In [1]: import numpy as np

In [2]: np.set_printoptions(precision=4, suppress=True, linewidth=120)

In [3]: M = np.loadtxt("run17.csv", delimiter=",")

In [4]: print(M)
[[0. 1. 0. 0. 0. 0.]
 [1. 0. 0. 0. 0. 0.]
 [0. 0. 1. 0. 0. 0.]
 [0. 0. 0. 0. 1. 0.]
 [0. 0. 0. 1. 0. 0.]
 [0. 0. 0. 0. 0. 1.]]

In [5]: print(M @ M)
[[1. 0. 0. 0. 0. 0.]
 [0. 1. 0. 0. 0. 0.]
 [0. 0. 1. 0. 0. 0.]
 [0. 0. 0. 1. 0. 0.]
 [0. 0. 0. 0. 1. 0.]
 [0. 0. 0. 0. 0. 1.]]

In [6]: print(np.flatnonzero(np.linalg.matrix_power((M != 0) + (M.T != 0) + np.eye(6), 6)[4]))
[3 4]

In [7]: print(np.round(np.linalg.det(M), 4))
1.0

In [8]: print(np.sort(np.linalg.eigvals(M).real))
[-1. -1.  1.  1.  1.  1.]

In [9]: vec = np.array([3, 0, 2, 0, -1, -1])

In [10]: rhs = M @ vec

In [11]: beta, lr = np.zeros(6), 1 / np.linalg.norm(M, 2) ** 2

In [12]: for i in range(250):
    ...:     beta -= lr * M.T @ (M @ beta - rhs)
    ...:     if i % 50 == 0: print(i, round(np.linalg.norm(M @ beta - rhs), 4))
    ...: 
0 0.0
50 0.0
100 0.0
150 0.0
200 0.0

In [13]: print(beta)
[ 3.  0.  2.  0. -1. -1.]

In [14]: mat = np.loadtxt("sample6.csv", delimiter=",")

In [15]: print(mat)
[[11.9907 12.2961  3.0062  1.2117  2.3824]
 [-1.1221  9.3149  6.6755  3.314  -5.9042]
 [12.5735 10.3199  1.5826  0.5809  3.7603]
 [10.2012 12.4027  4.0821  1.9055  0.7986]
 [ 3.3281  5.8729  4.6891  3.2881 -2.3056]
 [11.5692  7.9821 -0.2018 -0.5859  4.8154]
 [ 0.1896 -1.2071  1.6024  2.0136 -1.0053]
 [ 7.4302  3.4934  3.3622  3.6326  0.5811]
 [11.7252  8.1739 -2.5278 -2.895   6.5131]
 [-1.0079  2.7658  4.4341  3.1923 -3.7933]
 [10.2192  4.9077  7.2203  7.419  -0.9869]
 [-0.9989  8.6893  7.519   4.2679 -6.3778]
 [ 1.3905  0.7199  1.918   1.8682 -0.7923]
 [ 3.325  -1.5867  7.7961  8.8051 -4.1415]
 [-1.0863  3.3901  3.5969  2.2009 -3.2969]
 [-1.208   3.1889  5.8771  4.506  -5.0091]]

In [16]: print(round(np.linalg.norm(mat, 2) / np.linalg.norm(mat), 4))
0.8102

In [17]: print(np.abs(np.linalg.svd(mat)[2][-1]))
[0.3976 0.235  0.1255 0.6023 0.6388]

In [18]: print(np.linalg.cond(mat) > 100)
True

In [19]: print([round(float(x), 4) for x in np.linalg.svd(mat, compute_uv=False)[:3]])
[40.6016, 26.3351, 13.0112]

In [20]: cent = mat[[6, 4]].astype(float)

In [21]: for _ in range(7):
    ...:     z = np.linalg.norm(mat[:, None] - cent, axis=-1).argmin(axis=1)
    ...:     cent = np.array([mat[z == j].mean(axis=0) for j in range(2)])
    ...: 

In [22]: print(z)
[1 0 1 1 0 1 0 1 1 0 1 0 0 0 0 0]

In [23]: print(np.bincount(z))
[9 7]

In [24]: print(cent)
[[ 0.3122  3.4609  4.9009  3.7173 -3.6251]
 [10.8156  8.5108  2.3605  1.6098  2.552 ]]

In [25]: print(cent[1] - cent[0])
[10.5034  5.0499 -2.5404 -2.1075  6.1771]

In [26]: B = cent / np.sqrt((cent ** 2).mean(axis=1, keepdims=True))

In [27]: print(np.linalg.norm(B, axis=1))
[2.2361 2.2361]

In [28]: print(cent - cent.mean(axis=1, keepdims=True))
[[-1.441   1.7076  3.1477  1.9641 -5.3784]
 [ 5.6458  3.3411 -2.8092 -3.5599 -2.6178]]

In [29]: B = np.c_[mat[:, :2] @ np.array([[1, 0], [2, 2]]), np.array([0, -2, 1, 2, -2, 3, 0, 3, 0, 1, 0, 3, 3, -1, 1, -2])]

In [30]: print(B)
[[36.5829 24.5922  0.    ]
 [17.5077 18.6298 -2.    ]
 [33.2133 20.6398  1.    ]
 [35.0066 24.8054  2.    ]
 [15.0739 11.7458 -2.    ]
 [27.5334 15.9642  3.    ]
 [-2.2246 -2.4142  0.    ]
 [14.417   6.9868  3.    ]
 [28.073  16.3478  0.    ]
 [ 4.5237  5.5316  1.    ]
 [20.0346  9.8154  0.    ]
 [16.3797 17.3786  3.    ]
 [ 2.8303  1.4398  3.    ]
 [ 0.1516 -3.1734 -1.    ]
 [ 5.6939  6.7802  1.    ]
 [ 5.1698  6.3778 -2.    ]]

In [31]: print(np.linalg.matrix_rank(B))
3

In [32]: print(np.linalg.norm(np.linalg.qr(mat)[0].T @ B, axis=0) ** 2 / ((B ** 2).sum(axis=0) + 1e-12))
[1.     1.     0.3099]

In [33]: print(np.round(np.linalg.lstsq(mat, B[:, 0])[0], 4) + 0)
[1. 2. 0. 0. 0.]

In [34]: E = np.loadtxt("w.csv", delimiter=",")

In [35]: print(E)
[[ 0.  0. -9. -5.]
 [ 0.  0.  2.  6.]
 [-9.  2.  0.  0.]
 [-5.  6.  0.  0.]]

In [36]: B = np.array([[7, -2, -6], [8, -3, 4]])

In [37]: cent = np.kron(B, E)

In [38]: print(round(np.linalg.norm(cent, 2), 4), round(np.linalg.norm(B, 2) * np.linalg.norm(E, 2), 4))
129.1072 129.1072

In [39]: print(cent.shape)
(8, 12)

In [40]: vec = np.array([0, -1, -1, 0])

In [41]: h = np.maximum(E @ vec, 0)

In [42]: print(np.tanh(E @ vec))
[ 1.    -0.964 -0.964 -1.   ]

In [43]: print(np.maximum(E @ (3 * vec), 0))
[27.  0.  0.  0.]

In [44]: w1 = np.array([[3, -2, -1, 2], [2, 0, 2, 1], [2, 0, 0, 2], [0, 3, 2, -1]])

In [45]: beta = np.array([-1, 2, -3, 1])

In [46]: hid = np.maximum(E @ w1 + beta, 0)

In [47]: print(np.linalg.matrix_rank(hid))
3

In [48]: print((hid > 0).mean(axis=0))
[0.25 0.75 0.75 0.  ]

In [49]: print((hid > 0).astype(int))
[[0 0 0 0]
 [1 1 1 0]
 [0 1 1 0]
 [0 1 1 0]]

In [50]: cent = np.array([[-1, 0], [0, -1], [-2, -1], [-3, 3]])

In [51]: print((hid @ cent).round(6).argmax(axis=1))
[0 0 0 1]

In [52]: print(hid @ cent)
[[  0.   0.]
 [-21. -29.]
 [-20. -30.]
 [-28. -26.]]

In [53]: print(np.round(np.linalg.det(2 * E), 4), round(np.linalg.det(E), 4))
30976.0 1936.0

In [54]: print(np.linalg.eigvals(E))
[ 11.4564 -11.4564   3.8406  -3.8406]

In [55]: print(np.round(np.poly(E), 4) + 0)
[   1.    0. -146.    0. 1936.]

In [56]: print(np.round(np.linalg.det(E.T), 4))
1936.0

In [57]: rng = np.random.default_rng(144387)

In [58]: z = rng.permutation(4)

In [59]: print(z)
[0 3 1 2]

In [60]: B = E[z][:, z]

In [61]: print(np.allclose(B, E))
False

In [62]: print(np.sort(np.abs(np.linalg.eigvals(B))))
[ 3.8406  3.8406 11.4564 11.4564]

In [63]: print(np.diag(B))
[0. 0. 0. 0.]

In [64]: print(np.round(np.linalg.det(B), 4), round(np.linalg.det(E[z]), 4))
1936.0 1936.0

In [65]: data = np.loadtxt("arr.csv", delimiter=",")

In [66]: print(data)
[[ 1.5017 -0.0026 -0.383  -1.0976 -0.0973  0.8236]
 [ 1.1    -0.6     1.6     0.1    -0.4     0.1   ]
 [ 1.5     0.     -0.4    -1.1    -0.1     0.8   ]
 [ 0.6    -0.9     0.4     2.3    -1.4     1.9   ]]

In [67]: print(np.linalg.cond(data) > 100)
True

In [68]: print([round(float(x), 4) for x in np.linalg.svd(data, compute_uv=False)[:3]])
[3.6218, 2.986, 1.7407]

In [69]: print(np.round(np.linalg.norm(data, 2) / np.linalg.norm(data), 4))
0.7234

In [70]: print(np.argsort(-np.linalg.norm(data, axis=0).round(6), kind="stable")[:3])
[3 0 5]

In [71]: U, sv, vt = np.linalg.svd(data)

In [72]: print(sv)
[3.6218 2.986  1.7407 0.0157]

In [73]: print(np.argmax(sv[:-1] / (sv[1:] + 1e-6)) + 1)
3

In [74]: B = U[:, :3] @ np.diag(sv[:3]) @ vt[:3]

In [75]: print(round(np.abs(data - B).max(), 4))
0.0074

In [76]: print(np.linalg.matrix_rank(B))
3

In [77]: print(B)
[[ 1.5058 -0.0043 -0.3874 -1.0954 -0.1022  0.8162]
 [ 1.1    -0.6     1.6     0.1    -0.4     0.1   ]
 [ 1.4959  0.0017 -0.3956 -1.1022 -0.0951  0.8074]
 [ 0.6    -0.9     0.4     2.3    -1.4     1.9   ]]

In [78]: print(np.round(np.linalg.norm(data - B, 2), 4), round(sv[3], 4))
0.0157 0.0157

In [79]: K = np.loadtxt("case13.csv", delimiter=",")

In [80]: print(K)
[[ 4. -4.  3. -4.]
 [-4.  4. -5.  5.]
 [ 3. -5. -4.  0.]
 [-4.  5.  0. -6.]]

In [81]: # symmetric, so the eigenvalues are real

In [82]: P = np.triu(np.array([[9, 7, 8, 6], [1, 0, 5, 8], [3, 4, 2, 6], [6, 2, 2, 3]]), 1) + np.eye(4)

In [83]: B = P @ K @ np.linalg.inv(P)

In [84]: print(P @ K - K @ P)
[[-28. -10. -79. -11.]
 [-17.  43.  -8. -26.]
 [-24.   9.   1.  10.]
 [  0.  28.   7. -16.]]

In [85]: print(np.trace(B), np.trace(K))
-2.0 -2.0

In [86]: print(round(np.linalg.det(B), 4))
137.0

In [87]: print(np.poly(B))
[   1.    2. -131. -540.  137.]

In [88]: print(B)
[[ -24.  182. -782. 3375.]
 [ -21.  166. -687. 2877.]
 [ -21.  172. -696. 2890.]
 [  -4.   33. -133.  552.]]

In [89]: print(np.einsum("ij,ji->", K, K))
266.0

In [90]: print(np.poly(K))
[   1.    2. -131. -540.  137.]

In [91]: print(np.linalg.eigvals(K))
[12.2368  0.2398 -9.6274 -4.8493]

In [92]: print(round(np.linalg.eigvals(K).sum().real, 4))
-2.0

In [93]: print(np.round(np.linalg.det(2 * K), 4), round(np.linalg.det(K), 4))
2192.0 137.0

In [94]: print(np.einsum("ii->", K))
-2.0

In [95]: print(np.linalg.matrix_rank(K, rtol=0.1))
3

In [96]: print(np.round(np.linalg.norm(K, 2) / np.linalg.norm(K), 4))
0.7503

In [97]: print(np.abs(np.linalg.svd(K)[2][-1]))
[0.7746 0.6091 0.1702 0.0085]

In [98]: J = np.load("out5.npy")

In [99]: print(J)
[[1 0]
 [0 1]]

In [100]: vec = np.ones(2)

In [101]: for _ in range(4):
     ...:     vec = J @ vec
     ...:     vec /= np.linalg.norm(vec)
     ...:     print(round(vec @ J @ vec, 4))
     ...: 
1.0
1.0
1.0
1.0

In [102]: print(vec)
[0.7071 0.7071]

In [103]: print(np.round(np.linalg.eigvalsh(J)[-1], 4))
1.0

In [104]: print([int(np.linalg.matrix_rank(np.linalg.matrix_power(J, p))) for p in range(1, 3)])
[2, 2]

In [105]: print(np.sort(np.linalg.eigvals(J)))
[1. 1.]

In [106]: print(np.linalg.matrix_rank(J - J[0, 0] * np.eye(2)))
0

In [107]: F = np.loadtxt("m.csv", delimiter=",")

In [108]: print(F)
[[-1. -2. -1. -1.  2.  1.]
 [ 0. -1. -2. -1. -2.  2.]
 [ 0.  0.  0.  2.  1. -2.]
 [-1. -2.  1.  2. -1. -1.]
 [-2.  1.  0.  0.  1. -1.]
 [ 1.  2. -2. -1. -2. -1.]]

In [109]: B = np.linalg.inv(F)

In [110]: print(np.linalg.det(F) * B)
[[ -12.   39.  -21.   24.  105.  -21.]
 [  83.  -47.  -37.   77.  -58.   44.]
 [  19.   80.   94.  -38.   16.   13.]
 [  93. -120. -141.   57.  -24.  102.]
 [ -28.   10.  -49.   56.    2.   32.]
 [  79. -115.  -44.   85.  -23.  118.]]

In [111]: print(round(np.linalg.det(F) * np.linalg.det(B), 4))
1.0

In [112]: print(np.linalg.matrix_power(J, 2))
[[1 0]
 [0 1]]

In [113]: p = np.eye(2)[1]

In [114]: for _ in range(5):
     ...:     p = p @ J
     ...:     print(p.round(4))
     ...: 
[0. 1.]
[0. 1.]
[0. 1.]
[0. 1.]
[0. 1.]

In [115]: vec = np.array([-8, 0, -9, 2, -8, 7])

In [116]: rhs = F @ vec

In [117]: beta, lr = np.zeros(6), 1 / np.linalg.norm(F, 2) ** 2

In [118]: for i in range(15):
     ...:     beta -= lr * F.T @ (F @ beta - rhs)
     ...:     if i % 5 == 0: print(i, round(np.linalg.norm(F @ beta - rhs), 4))
     ...: 
0 22.4843
5 8.5215
10 5.2243

In [119]: print(np.round(np.linalg.cond(F), 4))
7.6053

In [120]: X = np.array([[0, -3, -1, -3],
     ...:     [3, -3, -3, 0],
     ...:     [2, -2, -2, -3],
     ...:     [2, 0, 3, 0],
     ...:     [-2, -1, 3, -1],
     ...:     [0, 2, -2, 1],
     ...:     [-3, 1, -2, 2]])

In [121]: print(X)
[[ 0 -3 -1 -3]
 [ 3 -3 -3  0]
 [ 2 -2 -2 -3]
 [ 2  0  3  0]
 [-2 -1  3 -1]
 [ 0  2 -2  1]
 [-3  1 -2  2]]

In [122]: B = X + rng.integers(-2, 3, (7, 3)) @ rng.integers(-2, 3, (3, 4))

In [123]: print(B)
[[-5 -4 -4  2]
 [ 1 -1 -5  2]
 [-4  2 -6  3]
 [ 3  1  3 -1]
 [-8 -1 -1  5]
 [-3  7 -4  4]
 [-3 -3 -1  2]]

In [124]: print(np.abs(B - X).sum(axis=1))
[14  8 20  3 16 13  5]

In [125]: print(np.linalg.matrix_rank(B - X, tol=1e-8))
3

In [126]: print(B - X)
[[-5 -1 -3  5]
 [-2  2 -2  2]
 [-6  4 -4  6]
 [ 1  1  0 -1]
 [-6  0 -4  6]
 [-3  5 -2  3]
 [ 0 -4  1  0]]

In [127]: cov = X.T @ X

In [128]: print(np.trace(cov), (X ** 2).sum())
122 122

In [129]: print(np.linalg.eigvalsh(cov)[::-1])
[60.3924 37.7314 18.7229  5.1533]

In [130]: vec = np.array([0, 2, -2, 2])

In [131]: rhs = X @ vec

In [132]: beta, lr = np.zeros(4), 1 / np.linalg.norm(X, 2) ** 2

In [133]: for i in range(40):
     ...:     beta -= lr * X.T @ (X @ beta - rhs)
     ...:     if i % 10 == 0: print(i, round(np.linalg.norm(X @ beta - rhs), 4))
     ...: 
0 7.5993
10 0.2229
20 0.0856
30 0.0351

In [134]: print(np.round(np.linalg.cond(X), 4))
3.4233

In [135]: z = rng.permutation(4)

In [136]: B = X[:, z] * rng.choice([-1, 1], 4)

In [137]: print(B)
[[-3 -1  0 -3]
 [-3 -3 -3  0]
 [-2 -2 -2 -3]
 [ 0  3 -2  0]
 [-1  3  2 -1]
 [ 2 -2  0  1]
 [ 1 -2  3  2]]

In [138]: U, _, vt = np.linalg.svd(X.T @ B)

In [139]: print(np.round(np.linalg.lstsq(X, B)[0], 4) + 0)
[[ 0.  0. -1.  0.]
 [ 1.  0.  0.  0.]
 [ 0.  1.  0.  0.]
 [ 0.  0.  0.  1.]]

In [140]: vec = np.array([0, 0, 2, 2])

In [141]: rhs = B @ vec

In [142]: beta, lr = np.zeros(4), 1 / np.linalg.norm(B, 2) ** 2

In [143]: for i in range(150):
     ...:     beta -= lr * B.T @ (B @ beta - rhs)
     ...:     if i % 50 == 0: print(i, round(np.linalg.norm(B @ beta - rhs), 4))
     ...: 
0 4.7197
50 0.0373
100 0.0004

In [144]: print(round(np.linalg.cond(B), 4))
3.4233

In [145]: print(beta.round(4) + 0)
[0. 0. 2. 2.]
